$ python3 -q
>>> import numpy as np
>>> import numpy.linalg as la
>>> np.set_printoptions(suppress=True, linewidth=200)
>>> def rnd(a):
...     return np.round(a, 3) + 0
... 
>>> arr = np.loadtxt("block11.csv", delimiter=",")
>>> arr
array([[0., 0., 0., 0., 0., 0., 0., 0., 0., 0., 0., 0., 0.],
       [4., 3., 0., 0., 0., 0., 0., 0., 0., 0., 0., 0., 0.],
       [4., 8., 6., 0., 0., 0., 0., 0., 0., 0., 0., 0., 0.],
       [0., 0., 7., 2., 0., 0., 0., 0., 0., 0., 0., 0., 0.],
       [0., 2., 3., 8., 7., 0., 0., 0., 0., 0., 0., 0., 0.],
       [9., 5., 0., 0., 0., 2., 0., 0., 0., 0., 0., 0., 0.],
       [3., 7., 4., 1., 9., 7., 8., 0., 0., 0., 0., 0., 0.],
       [4., 5., 6., 1., 9., 8., 0., 1., 0., 0., 0., 0., 0.],
       [5., 1., 3., 4., 6., 6., 3., 9., 8., 0., 0., 0., 0.],
       [9., 7., 1., 8., 5., 9., 3., 8., 6., 1., 0., 0., 0.],
       [8., 2., 3., 8., 2., 5., 1., 3., 6., 0., 8., 0., 0.],
       [0., 1., 6., 9., 8., 6., 1., 7., 5., 9., 2., 3., 0.],
       [6., 4., 2., 8., 7., 5., 4., 0., 1., 8., 0., 8., 2.]])
>>> def softmax(z):
...     e = np.exp(z - z.max(axis=-1, keepdims=True))
...     return e / e.sum(axis=-1, keepdims=True)
... 
>>> rnd(softmax(arr[6] + 3))
array([0.002, 0.082, 0.004, 0.   , 0.606, 0.082, 0.223, 0.   , 0.   , 0.   , 0.   , 0.   , 0.   ])
>>> rnd(softmax(10 * arr[6]))
array([0., 0., 0., 0., 1., 0., 0., 0., 0., 0., 0., 0., 0.])
>>> rnd(softmax(arr[6]))
array([0.002, 0.082, 0.004, 0.   , 0.606, 0.082, 0.223, 0.   , 0.   , 0.   , 0.   , 0.   , 0.   ])
>>> S = arr @ arr.T / np.sqrt(13)
>>> rnd(softmax(S)[6] @ arr)
array([3., 7., 4., 1., 9., 7., 8., 0., 0., 0., 0., 0., 0.])
>>> softmax(S).round(6).argmax(axis=1)
array([ 0,  9,  2, 11, 11,  9,  6,  7,  9,  9, 10, 11, 12])
>>> E = np.load("run13.npy")
>>> E
array([[-1.5  , -0.4  ,  1.   ,  2.08 , -0.1  , -1.4  ,  0.9  , -0.2  ,  0.4  ],
       [ 0.4  , -0.5  ,  0.6  ,  1.208,  0.7  ,  0.3  ,  0.4  , -0.4  , -0.2  ],
       [-1.3  ,  1.6  , -0.5  , -1.024,  0.3  ,  0.1  , -1.6  ,  1.4  , -1.2  ],
       [-0.4  , -1.3  ,  1.3  ,  2.678, -0.2  , -0.5  ,  0.9  , -1.   , -0.3  ],
       [ 0.3  ,  0.9  ,  0.   ,  0.026, -0.8  , -1.   ,  0.5  , -0.9  , -0.5  ],
       [-1.5  ,  2.1  ,  0.   ,  0.051,  0.5  ,  0.7  ,  0.1  ,  1.4  , -0.3  ],
       [ 1.5  , -1.2  ,  0.7  ,  1.387,  0.7  ,  0.9  , -0.5  , -2.   ,  1.   ],
       [-0.4  , -1.5  ,  2.3  ,  4.33 , -0.1  ,  0.1  ,  0.4  ,  0.1  , -2.8  ],
       [ 1.2  ,  0.4  , -1.3  , -2.683,  0.4  ,  1.7  , -1.9  , -0.1  ,  0.5  ],
       [-0.6  ,  0.7  ,  1.8  ,  3.618,  1.5  , -1.6  , -0.6  , -0.2  ,  0.7  ],
       [-1.2  ,  0.6  ,  0.8  ,  1.472, -0.8  , -1.4  , -2.   , -0.2  ,  0.3  ],
       [-1.1  , -1.6  ,  0.3  ,  0.758,  0.2  ,  0.2  ,  1.4  , -1.6  ,  0.9  ],
       [ 0.2  , -0.3  ,  0.4  ,  0.942, -0.9  , -0.3  ,  0.9  ,  0.7  ,  0.4  ],
       [ 1.3  ,  0.6  , -0.6  , -0.755, -1.1  ,  0.4  , -1.6  , -0.6  ,  1.2  ],
       [-1.5  ,  0.3  , -0.1  , -0.287, -1.5  ,  0.5  , -0.2  , -1.2  ,  1.3  ],
       [ 1.2  ,  1.4  ,  0.7  ,  1.867,  1.1  ,  0.8  , -0.9  ,  1.   ,  0.1  ],
       [ 0.8  ,  1.1  , -0.2  , -0.053, -0.5  , -1.7  ,  0.1  ,  0.1  ,  1.5  ],
       [-0.8  , -0.3  ,  0.5  ,  1.346,  1.7  ,  0.5  ,  0.   , -0.2  , -0.5  ],
       [-0.6  , -1.4  ,  0.   , -0.255,  0.3  , -0.3  ,  1.   ,  0.9  ,  0.6  ],
       [ 1.4  ,  0.4  ,  0.2  ,  0.738,  1.1  ,  0.2  ,  2.1  , -0.2  , -0.4  ],
       [ 0.7  , -0.3  ,  0.5  ,  0.493, -1.1  ,  0.5  , -2.9  ,  1.   , -0.5  ],
       [ 1.5  , -0.1  , -0.7  , -1.502, -0.8  ,  0.5  ,  1.5  , -1.8  ,  0.2  ],
       [-0.5  , -0.3  ,  0.6  ,  0.675,  0.6  , -1.6  ,  0.7  ,  1.1  ,  0.5  ],
       [ 0.1  ,  1.   , -0.4  , -0.763,  0.   , -0.8  ,  0.2  ,  1.5  , -0.5  ]])
>>> C2 = np.cov(E, rowvar=False)
>>> rnd(E.std(axis=0))
array([1.03 , 1.002, 0.784, 1.549, 0.846, 0.907, 1.22 , 1.008, 0.9  ])
>>> C2.shape
(9, 9)
>>> rnd(la.eigvalsh(C2)[::-1])
array([3.849, 1.988, 1.343, 1.102, 0.81 , 0.614, 0.433, 0.217, 0.007])
>>> Q, evecs = la.qr(E[:, :8])[0], la.qr(E[:, 8:])[0]
>>> s = la.svd(Q.T @ evecs, compute_uv=False)
>>> rnd(np.degrees(np.arccos(s.clip(0, 1))))
array([50.5])
>>> (s > 0.9).sum()
np.int64(0)
>>> rnd(s)
array([0.636])
>>> Xc = E - E.mean(axis=0)
>>> evecs = la.svd(Xc)[2][:8]
>>> Y = Xc - Xc @ evecs.T @ evecs
>>> rnd((Xc @ evecs.T).std(axis=0))
array([1.92 , 1.38 , 1.135, 1.028, 0.881, 0.767, 0.644, 0.456])
>>> rnd(la.norm(Y) / la.norm(Xc))
np.float64(0.026)
>>> rnd(np.cov(Xc @ evecs.T, rowvar=False))
array([[3.849, 0.   , 0.   , 0.   , 0.   , 0.   , 0.   , 0.   ],
       [0.   , 1.988, 0.   , 0.   , 0.   , 0.   , 0.   , 0.   ],
       [0.   , 0.   , 1.343, 0.   , 0.   , 0.   , 0.   , 0.   ],
       [0.   , 0.   , 0.   , 1.102, 0.   , 0.   , 0.   , 0.   ],
       [0.   , 0.   , 0.   , 0.   , 0.81 , 0.   , 0.   , 0.   ],
       [0.   , 0.   , 0.   , 0.   , 0.   , 0.614, 0.   , 0.   ],
       [0.   , 0.   , 0.   , 0.   , 0.   , 0.   , 0.433, 0.   ],
       [0.   , 0.   , 0.   , 0.   , 0.   , 0.   , 0.   , 0.217]])
>>> Y = np.array([[-3, 1], [-2, 2], [-1, 1]])
>>> K = np.kron(np.eye(3, dtype=int), Y)
>>> K
array([[-3,  1,  0,  0,  0,  0],
       [-2,  2,  0,  0,  0,  0],
       [-1,  1,  0,  0,  0,  0],
       [ 0,  0, -3,  1,  0,  0],
       [ 0,  0, -2,  2,  0,  0],
       [ 0,  0, -1,  1,  0,  0],
       [ 0,  0,  0,  0, -3,  1],
       [ 0,  0,  0,  0, -2,  2],
       [ 0,  0,  0,  0, -1,  1]])
>>> t3 = np.stack([K, 2 * K, K[::-1]])
>>> np.einsum("bij,cij->bc", t3, t3)
array([[ 60, 120,  16],
       [120, 240,  32],
       [ 16,  32,  60]])
>>> t3.sum(axis=0)
array([[ -9,   3,   0,   0,  -1,   1],
       [ -6,   6,   0,   0,  -2,   2],
       [ -3,   3,   0,   0,  -3,   1],
       [  0,   0, -10,   4,   0,   0],
       [  0,   0,  -8,   8,   0,   0],
       [  0,   0,  -6,   4,   0,   0],
       [ -1,   1,   0,   0,  -9,   3],
       [ -2,   2,   0,   0,  -6,   6],
       [ -3,   1,   0,   0,  -3,   3]])
>>> Q, evecs = la.qr(K[:, :1])[0], la.qr(K[:, 1:])[0]
>>> s = la.svd(Q.T @ evecs, compute_uv=False)
>>> rnd(s)
array([0.873])
>>> f = np.array([0, -1, 2])
>>> np.convolve(K[4], f)
array([ 0,  0,  0,  2, -6,  4,  0,  0])
>>> np.polyval(f, K[4])
array([2, 2, 4, 0, 2, 2])
>>> np.correlate(K[4], K[7], "full")
array([ 0,  0, -4,  8, -4,  0,  0,  0,  0,  0,  0])
>>> th = np.radians(30)
>>> Rm = np.eye(6)
>>> Rm[0, 0] = Rm[5, 5] = np.cos(th)
>>> Rm[0, 5], Rm[5, 0] = -np.sin(th), np.sin(th)
>>> rnd(Rm)
array([[ 0.866,  0.   ,  0.   ,  0.   ,  0.   , -0.5  ],
       [ 0.   ,  1.   ,  0.   ,  0.   ,  0.   ,  0.   ],
       [ 0.   ,  0.   ,  1.   ,  0.   ,  0.   ,  0.   ],
       [ 0.   ,  0.   ,  0.   ,  1.   ,  0.   ,  0.   ],
       [ 0.   ,  0.   ,  0.   ,  0.   ,  1.   ,  0.   ],
       [ 0.5  ,  0.   ,  0.   ,  0.   ,  0.   ,  0.866]])
>>> Y = K @ Rm.T
>>> rnd(la.svd(K, compute_uv=False)), rnd(la.svd(Y, compute_uv=False))
(array([4.353, 4.353, 4.353, 1.027, 1.027, 1.027]), array([4.353, 4.353, 4.353, 1.027, 1.027, 1.027]))
>>> np.allclose(la.norm(K, axis=1), la.norm(Y, axis=1))
True
>>> rnd(la.det(Rm)), rnd(np.trace(Rm))
(np.float64(1.0), np.float64(5.732))
>>> X = np.load("dump.npy")
>>> X
array([[1.  , 0.  , 0.  , 0.  ],
       [0.  , 0.5 , 0.25, 0.25],
       [0.  , 0.  , 1.  , 0.  ],
       [0.  , 0.  , 0.  , 1.  ]])
>>> f = np.array([9, 9, 0, 1])
>>> Y = X + np.outer(f, np.eye(4)[1])
>>> la.matrix_rank(Y - X)
np.int64(1)
>>> rnd(la.det(Y) / la.det(X)), rnd(1 + la.solve(X, f)[1])
(np.float64(18.5), np.float64(18.5))
>>> Y
array([[1.  , 9.  , 0.  , 0.  ],
       [0.  , 9.5 , 0.25, 0.25],
       [0.  , 0.  , 1.  , 0.  ],
       [0.  , 1.  , 0.  , 1.  ]])
>>> x = np.array([5, -1, -4, -4])
>>> a = np.maximum(X @ x, 0)
>>> a
array([5., 0., 0., 0.])
>>> X.T @ a
array([5., 0., 0., 0.])
>>> rnd(np.tanh(X @ x))
array([ 1.   , -0.987, -0.999, -0.999])
>>> X @ X
array([[1.   , 0.   , 0.   , 0.   ],
       [0.   , 0.25 , 0.375, 0.375],
       [0.   , 0.   , 1.   , 0.   ],
       [0.   , 0.   , 0.   , 1.   ]])
>>> la.matrix_rank(X - X[0, 0] * np.eye(4))
np.int64(1)
>>> rnd(np.sort(la.eigvals(X)))
array([0.5, 1. , 1. , 1. ])
>>> rng = np.random.default_rng(671)
>>> A = np.eye(4, dtype=int)[rng.permutation(4)]
>>> A
array([[0, 0, 1, 0],
       [0, 0, 0, 1],
       [1, 0, 0, 0],
       [0, 1, 0, 0]])
>>> (A + A.T) / 2
array([[0., 0., 1., 0.],
       [0., 0., 0., 1.],
       [1., 0., 0., 0.],
       [0., 1., 0., 0.]])
>>> rnd(np.sort(np.abs(la.eigvals(A))))
array([1., 1., 1., 1.])
>>> A @ A
array([[1, 0, 0, 0],
       [0, 1, 0, 0],
       [0, 0, 1, 0],
       [0, 0, 0, 1]])
>>> np.allclose(A @ A.T, A.T @ A)
True
>>> rnd(la.det(A))
np.float64(1.0)
>>> np.trace(A)
np.int64(0)
>>> w, evecs = la.eigh(A)
>>> rnd(la.eigvalsh(A + -3 * np.eye(4)))
array([-4., -4., -2., -2.])
>>> rnd(evecs.T @ A @ evecs)
array([[-1.,  0.,  0.,  0.],
       [ 0., -1.,  0.,  0.],
       [ 0.,  0.,  1.,  0.],
       [ 0.,  0.,  0.,  1.]])
>>> rnd(la.svd(A, compute_uv=False))
array([1., 1., 1., 1.])
>>> feats = np.load("w.npy")
>>> feats
array([[-1.,  0.,  2.,  2.,  2.],
       [ 3., -3.,  3., -2.,  5.],
       [-1., -2., -3.,  3.,  5.],
       [ 3., -1., -1.,  1.,  7.],
       [ 0.,  0.,  0.,  0.,  0.]])
>>> np.allclose(feats, feats.T)
False
>>> rnd(la.det(feats))
np.float64(0.0)
>>> (feats - feats.T) / 2
array([[ 0. , -1.5,  1.5, -0.5,  1. ],
       [ 1.5,  0. ,  2.5, -0.5,  2.5],
       [-1.5, -2.5,  0. ,  2. ,  2.5],
       [ 0.5,  0.5, -2. ,  0. ,  3.5],
       [-1. , -2.5, -2.5, -3.5,  0. ]])
>>> rnd(la.matrix_power(feats, 3))
array([[  5.,  32.,  16.,  -2., -28.],
       [103., -14., -16., -63.,  66.],
       [ 10., -19.,  51., -14.,  21.],
       [ 27., -28., -13.,   9.,  83.],
       [  0.,   0.,   0.,   0.,   0.]])
>>> feats @ feats
array([[  5.,  -6., -10.,   6.,  22.],
       [-21.,   5., -10.,  19.,  -8.],
       [  7.,   9.,  -2.,  -4.,  -6.],
       [ -2.,   4.,   5.,   6.,   3.],
       [  0.,   0.,   0.,   0.,   0.]])
>>> Uu, s, Vh = la.svd(A, full_matrices=False)
>>> Uu.shape, s.shape, Vh.shape
((4, 4), (4,), (4, 4))
>>> (s > 1e-8).sum()
np.int64(4)
>>> np.sqrt((s ** 2).sum()), rnd(la.norm(A))
(np.float64(2.0), np.float64(2.0))
>>> Vh @ Vh.T
array([[1., 0., 0., 0.],
       [0., 1., 0., 0.],
       [0., 0., 1., 0.],
       [0., 0., 0., 1.]])
>>> Uu.T @ A @ Vh.T
array([[1., 0., 0., 0.],
       [0., 1., 0., 0.],
       [0., 0., 1., 0.],
       [0., 0., 0., 1.]])
>>> s
array([1., 1., 1., 1.])
>>> np.abs(np.diag(la.qr(feats)[1])) > 1e-9
array([ True,  True,  True,  True, False])
>>> rnd(feats @ la.pinv(feats) @ feats)
array([[-1.,  0.,  2.,  2.,  2.],
       [ 3., -3.,  3., -2.,  5.],
       [-1., -2., -3.,  3.,  5.],
       [ 3., -1., -1.,  1.,  7.],
       [ 0.,  0.,  0.,  0.,  0.]])
>>> np.unique(feats.round(6), axis=0).shape
(5, 5)
>>> M = np.load("sample13.npy")
>>> rnd(M)
array([[-0.208,  0.214,  0.404,  0.361,  0.013, -0.322, -0.621,  0.275,  0.23 ],
       [-0.416, -0.355,  0.186, -0.259,  0.425,  0.334, -0.107, -0.247,  0.485],
       [ 0.104,  0.176, -0.108, -0.551, -0.559, -0.151, -0.319, -0.317,  0.325],
       [ 0.104,  0.219,  0.335, -0.54 ,  0.19 ,  0.332, -0.283,  0.274, -0.486],
       [ 0.416, -0.472,  0.331, -0.133,  0.239, -0.56 , -0.051, -0.277, -0.163],
       [ 0.312, -0.169, -0.681, -0.015,  0.342,  0.021, -0.479,  0.234,  0.096],
       [ 0.52 ,  0.574,  0.148,  0.093,  0.376,  0.114,  0.163, -0.222,  0.374],
       [-0.468,  0.406, -0.282, -0.236,  0.394, -0.5  ,  0.098, -0.173, -0.19 ],
       [ 0.052, -0.064,  0.064, -0.353,  0.014, -0.273,  0.392,  0.691,  0.398]])
>>> Q = X.astype(float).copy()
>>> for j in range(4):
...     Q[:, j] -= Q[:, :j] @ (Q[:, :j].T @ Q[:, j])
...     Q[:, j] /= la.norm(Q[:, j])
... 
>>> Q.T @ X
array([[1.  , 0.  , 0.  , 0.  ],
       [0.  , 0.5 , 0.25, 0.25],
       [0.  , 0.  , 1.  , 0.  ],
       [0.  , 0.  , 0.  , 1.  ]])
>>> Q.T @ Q
array([[1., 0., 0., 0.],
       [0., 1., 0., 0.],
       [0., 0., 1., 0.],
       [0., 0., 0., 1.]])
>>> rnd(M @ M.T)
array([[1., 0., 0., 0., 0., 0., 0., 0., 0.],
       [0., 1., 0., 0., 0., 0., 0., 0., 0.],
       [0., 0., 1., 0., 0., 0., 0., 0., 0.],
       [0., 0., 0., 1., 0., 0., 0., 0., 0.],
       [0., 0., 0., 0., 1., 0., 0., 0., 0.],
       [0., 0., 0., 0., 0., 1., 0., 0., 0.],
       [0., 0., 0., 0., 0., 0., 1., 0., 0.],
       [0., 0., 0., 0., 0., 0., 0., 1., 0.],
       [0., 0., 0., 0., 0., 0., 0., 0., 1.]])
>>> rnd(M.T @ M)
array([[1., 0., 0., 0., 0., 0., 0., 0., 0.],
       [0., 1., 0., 0., 0., 0., 0., 0., 0.],
       [0., 0., 1., 0., 0., 0., 0., 0., 0.],
       [0., 0., 0., 1., 0., 0., 0., 0., 0.],
       [0., 0., 0., 0., 1., 0., 0., 0., 0.],
       [0., 0., 0., 0., 0., 1., 0., 0., 0.],
       [0., 0., 0., 0., 0., 0., 1., 0., 0.],
       [0., 0., 0., 0., 0., 0., 0., 1., 0.],
       [0., 0., 0., 0., 0., 0., 0., 0., 1.]])
